$ python -q
>>> import numpy as np
>>> np.set_printoptions(suppress=True, linewidth=120)
>>> rnd = lambda a: np.round(a, 2) + 0
>>> mat = np.load("block18.npy")
>>> mat
array([[ 2, -1,  5,  0],
       [-1,  3, -1, -5],
       [ 4, -1,  5,  3],
       [ 1, -5, -3,  3]])
>>> Y = mat[0, 0] * mat[1:] - np.outer(mat[1:, 0], mat[0])
>>> Y
array([[  0,   5,   3, -10],
       [  0,   2, -10,   6],
       [  0,  -9, -11,   6]])
>>> np.linalg.matrix_rank(Y), np.linalg.matrix_rank(mat)
(np.int64(3), np.int64(4))
>>> np.flatnonzero(~Y.round(6).any(axis=1))
array([], dtype=int64)
>>> mat[:, 0] / mat[0, 0]
array([ 1. , -0.5,  2. ,  0.5])
>>> f, v = mat[3], mat[1]
>>> f @ v
np.int64(-28)
>>> f @ f
np.int64(44)
>>> pr = (f @ v) / (f @ f) * f
>>> rnd(v - pr)
array([-0.36, -0.18, -2.91, -3.09])
>>> np.outer(f, v)
array([[ -1,   3,  -1,  -5],
       [  5, -15,   5,  25],
       [  3,  -9,   3,  15],
       [ -3,   9,  -3, -15]])
>>> np.linalg.matrix_rank(np.outer(f, v))
np.int64(1)
>>> f = np.array([5, 5, 7])
>>> np.convolve(mat[2], f)
array([20, 15, 48, 33, 50, 21])
>>> np.polyval(f, mat[2])
array([107,   7, 157,  67])
>>> arr = np.load("data.npy")
>>> rnd(arr)
array([[ 0.59, -0.25,  0.42],
       [-0.25,  0.11, -0.18],
       [ 0.42, -0.18,  0.3 ]])
>>> # symmetric, so the eigenvalues are real
>>> rnd(arr.sum(axis=0))
array([ 0.76, -0.33,  0.54])
>>> rnd(np.abs(arr).max())
np.float64(0.59)
>>> x = np.array([1, 0, 2])
>>> rnd(np.linalg.eigvalsh(2 * arr - np.eye(3)))
array([-1., -1.,  1.])
>>> rnd(arr @ x)
array([ 1.43, -0.61,  1.02])
>>> E = np.loadtxt("out3.csv", delimiter=",")
>>> E
array([[4., 1., 0.],
       [0., 4., 1.],
       [0., 0., 4.]])
>>> Y = E[0, 0] * E[1:] - np.outer(E[1:, 0], E[0])
>>> Y
array([[ 0., 16.,  4.],
       [ 0.,  0., 16.]])
>>> np.flatnonzero(~Y.round(6).any(axis=1))
array([], dtype=int64)
>>> np.linalg.matrix_rank(Y), np.linalg.matrix_rank(E)
(np.int64(2), np.int64(3))
>>> E[:, 0] / E[0, 0]
array([1., 0., 0.])
>>> Q, evecs = np.linalg.qr(E[:, :1])[0], np.linalg.qr(E[:, 1:])[0]
>>> sigma = np.linalg.svd(Q.T @ evecs, compute_uv=False)
>>> rnd(sigma)
array([0.25])
>>> rnd(np.degrees(np.arccos(sigma.clip(0, 1))))
array([75.55])
>>> rnd(np.linalg.norm(Q @ Q.T - evecs @ evecs.T, 2))
np.float64(1.0)
>>> np.prod(np.diag(E)), rnd(np.linalg.det(E))
(np.float64(64.0), np.float64(64.0))
>>> E @ E
array([[16.,  8.,  1.],
       [ 0., 16.,  8.],
       [ 0.,  0., 16.]])
>>> rnd(np.sort(np.linalg.eigvals(E)))
array([4., 4., 4.])
>>> f, v = E[0], E[2]
>>> f @ f
np.float64(17.0)
>>> f @ v
np.float64(0.0)
>>> pr = (f @ v) / (f @ f) * f
>>> v - pr
array([0., 0., 4.])
>>> np.outer(f, v)
array([[ 0.,  0., 16.],
       [ 0.,  0.,  4.],
       [ 0.,  0.,  0.]])
>>> (v - pr) @ f
np.float64(0.0)
>>> np.linalg.matrix_rank(np.outer(f, v))
np.int64(1)
>>> ev, evecs = np.linalg.eig(E)
>>> rnd(np.sort(np.linalg.eigvals(E.T)))
array([4., 4., 4.])
>>> f = np.array([5, 4, 1, 2]) + 0.5
>>> F = np.outer(f, f) / (f @ f)
>>> rnd(F)
array([[0.51, 0.42, 0.14, 0.23],
       [0.42, 0.34, 0.11, 0.19],
       [0.14, 0.11, 0.04, 0.06],
       [0.23, 0.19, 0.06, 0.11]])
>>> rk = np.linalg.matrix_rank(F)
>>> rk
np.int64(1)
>>> null = np.linalg.svd(F)[2][rk:].T
>>> [int(np.linalg.matrix_rank(np.delete(F, i, axis=0))) for i in range(4)]
[1, 1, 1, 1]
>>> np.allclose(F @ null, 0)
True
>>> rnd(null @ null.T)
array([[ 0.49, -0.42, -0.14, -0.23],
       [-0.42,  0.66, -0.11, -0.19],
       [-0.14, -0.11,  0.96, -0.06],
       [-0.23, -0.19, -0.06,  0.89]])
>>> [int(np.linalg.matrix_rank(F[:, :j + 1])) for j in range(4)]
[1, 1, 1, 1]
>>> [int(np.linalg.matrix_rank(F[:i])) for i in range(1, len(F) + 1)]
[1, 1, 1, 1]
>>> feats = np.load("mat.npy")
>>> feats
array([[-1,  2, -2],
       [ 2, -3, -3],
       [ 2,  3,  1]])
>>> np.diff(feats, axis=0)
array([[ 3, -5, -1],
       [ 0,  6,  4]])
>>> rnd(np.linalg.norm(feats))
np.float64(6.71)
>>> rnd(np.linalg.svd(feats, compute_uv=False))
array([5.23, 3.08, 2.85])
>>> feats.sum(axis=0)
array([ 3,  2, -4])
>>> feats - feats[0]
array([[ 0,  0,  0],
       [ 3, -5, -1],
       [ 3,  1,  3]])
>>> feats.shape
(3, 3)
>>> np.count_nonzero(feats)
np.int64(9)
>>> np.linalg.matrix_rank(feats)
np.int64(3)
>>> feats.sum(axis=1)
array([-1, -4,  6])
>>> np.linalg.norm(feats, axis=1).argmax()
np.int64(1)
>>> rnd(np.linalg.norm(feats[1], 1)), rnd(np.linalg.norm(feats[1], np.inf))
(np.float64(8.0), np.float64(3.0))
>>> th = np.radians(45)
>>> R = np.eye(3)
>>> R[0, 0] = R[1, 1] = np.cos(th)
>>> R[0, 1], R[1, 0] = -np.sin(th), np.sin(th)
>>> rnd(R)
array([[ 0.71, -0.71,  0.  ],
       [ 0.71,  0.71,  0.  ],
       [ 0.  ,  0.  ,  1.  ]])
>>> Y = feats @ R.T
>>> np.allclose(feats @ feats.T, Y @ Y.T)
True
>>> np.allclose(np.linalg.norm(feats, axis=1), np.linalg.norm(Y, axis=1))
True
>>> rnd(np.linalg.svd(feats, compute_uv=False)), rnd(np.linalg.svd(Y, compute_uv=False))
(array([5.23, 3.08, 2.85]), array([5.23, 3.08, 2.85]))
>>> x = np.array([0, -3, 0])
>>> rhs = feats @ x
>>> rhs
array([-6,  9, -9])
>>> rnd(np.linalg.solve(feats, rhs + feats[:, 1]))
array([ 0., -2.,  0.])
>>> rnd(np.linalg.solve(feats, rhs))
array([ 0., -3.,  0.])
>>> rnd(np.linalg.solve(feats.T, feats[2]))
array([0., 0., 1.])
>>> rnd(np.linalg.solve(feats, feats[:, 2]))
array([0., 0., 1.])
>>> data = np.load("a.npy")
>>> data
array([[0., 0., 0., 3.],
       [0., 0., 0., 1.],
       [0., 0., 0., 5.],
       [3., 1., 5., 0.]])
>>> # equal to its transpose
>>> left, sigma, vt = np.linalg.svd(data)
>>> evecs = vt[:(sigma > 1e-8).sum()]
>>> rng = np.random.default_rng(416)
>>> x = data[1] + 4 * data[0] + rng.integers(2) * np.eye(4)[0]
>>> x
array([ 1.,  0.,  0., 13.])
>>> rnd(np.linalg.norm(x - evecs.T @ evecs @ x))
np.float64(0.86)
>>> rnd(evecs.T @ evecs)
array([[0.26, 0.09, 0.43, 0.  ],
       [0.09, 0.03, 0.14, 0.  ],
       [0.43, 0.14, 0.71, 0.  ],
       [0.  , 0.  , 0.  , 1.  ]])
>>> np.linalg.matrix_rank(np.vstack([data, x]))
np.int64(3)
>>> hat = np.triu(np.array([[5, 1, 2, 4], [2, 2, 2, 1], [3, 3, 0, 0], [5, 3, 3, 1]]), 1) + np.eye(4)
>>> Y = hat @ data @ np.linalg.inv(hat)
>>> rnd(np.linalg.det(Y))
np.float64(0.0)
>>> np.linalg.matrix_rank(Y)
np.int64(2)
>>> np.trace(Y), np.trace(data)
(np.float64(0.0), np.float64(0.0))
>>> Y
array([[ 12.,  -8.,  12., -26.],
       [  3.,  -2.,   3.,   1.],
       [  0.,   0.,   0.,   5.],
       [  3.,  -2.,   3., -10.]])
>>> x = np.array([-1, 0, 2, 2])
>>> data @ np.eye(4)[1]
array([0., 0., 0., 1.])
>>> data @ np.ones(4)
array([3., 1., 5., 9.])
>>> np.linalg.norm(data @ x) <= np.linalg.norm(data, 2) * np.linalg.norm(x) + 1e-9
np.True_
>>> np.einsum("ij,j->i", data, x)
array([ 6.,  2., 10.,  7.])
>>> (data @ x).argmax()
np.int64(2)
>>> np.sign((data @ x).round(6))
array([1., 1., 1., 1.])
>>> left, sigma, vt = np.linalg.svd(data)
>>> np.argmax(sigma[:-1] / (sigma[1:] + 1e-6)) + 1
np.int64(2)
>>> Y = left[:, :2] @ np.diag(sigma[:2]) @ vt[:2]
>>> rnd(np.linalg.norm(data - Y) / np.linalg.norm(data))
np.float64(0.0)
>>> rnd(Y)
array([[0., 0., 0., 3.],
       [0., 0., 0., 1.],
       [0., 0., 0., 5.],
       [3., 1., 5., 0.]])
>>> np.linalg.lstsq(data[:-1].T, data[-1])[2]
np.int32(1)
>>> np.unique(data.round(6), axis=0).shape
(4, 4)
>>> rnd(data @ np.linalg.pinv(data) @ data)
array([[0., 0., 0., 3.],
       [0., 0., 0., 1.],
       [0., 0., 0., 5.],
       [3., 1., 5., 0.]])
>>> np.abs(np.diag(np.linalg.qr(data)[1])) > 1e-9
array([ True, False, False,  True])
>>> np.allclose(data[:-1].T @ np.linalg.lstsq(data[:-1].T, data[-1])[0], data[-1])
False
>>> A = np.loadtxt("run8.csv", delimiter=",")
>>> A
array([[ 1.13,  1.14,  3.62],
       [ 1.29,  1.22,  3.71],
       [ 0.75,  0.74,  2.4 ],
       [ 1.23,  1.19,  3.63],
       [ 0.14,  0.09, -0.08],
       [ 1.29,  1.15,  3.45],
       [ 0.71,  0.67,  2.47],
       [ 1.12,  1.32,  3.52],
       [ 0.02, -0.06,  0.25],
       [ 0.77,  0.62,  2.63],
       [ 0.88,  0.82,  2.2 ],
       [ 1.27,  1.17,  3.43],
       [ 0.26,  0.52,  0.96],
       [ 0.8 ,  0.63,  2.3 ],
       [ 0.83,  0.79,  2.4 ],
       [-0.12, -0.2 ,  0.04],
       [ 0.55,  1.01,  2.52],
       [ 0.73,  0.77,  2.34],
       [ 0.8 ,  0.78,  2.48],
       [ 0.48,  0.54,  1.14],
       [ 1.19,  1.24,  3.45],
       [-0.03, -0.02,  0.02]])
>>> W = np.array([[1, -1], [-3, 2], [0, 1]])
>>> beta = np.array([-1, 1])
>>> act = np.maximum(A @ W + beta, 0)
>>> np.linalg.matrix_rank(act)
np.int64(1)
>>> (act > 0).astype(int)
array([[0, 1],
       [0, 1],
       [0, 1],
       [0, 1],
       [0, 1],
       [0, 1],
       [0, 1],
       [0, 1],
       [0, 1],
       [0, 1],
       [0, 1],
       [0, 1],
       [0, 1],
       [0, 1],
       [0, 1],
       [0, 1],
       [0, 1],
       [0, 1],
       [0, 1],
       [0, 1],
       [0, 1],
       [0, 1]])
>>> cent = np.array([[1, 1], [0, 1]])
>>> (act @ cent).round(6).argmax(axis=1)
array([1, 1, 1, 1, 1, 1, 1, 1, 1, 1, 1, 1, 1, 1, 1, 1, 1, 1, 1, 1, 1, 1])
>>> Xs = A - A.mean(axis=0)
>>> left, sigma, vt = np.linalg.svd(Xs, full_matrices=False)
>>> rnd(Xs.mean(axis=0))
array([0., 0., 0.])
>>> (np.sign(left[:, 0]) == np.sign(left[0, 0])).astype(int)
array([1, 1, 1, 1, 0, 1, 1, 1, 0, 1, 1, 1, 0, 1, 1, 0, 1, 1, 1, 0, 1, 0])
>>> np.abs(vt[0]).argmax()
np.int64(2)
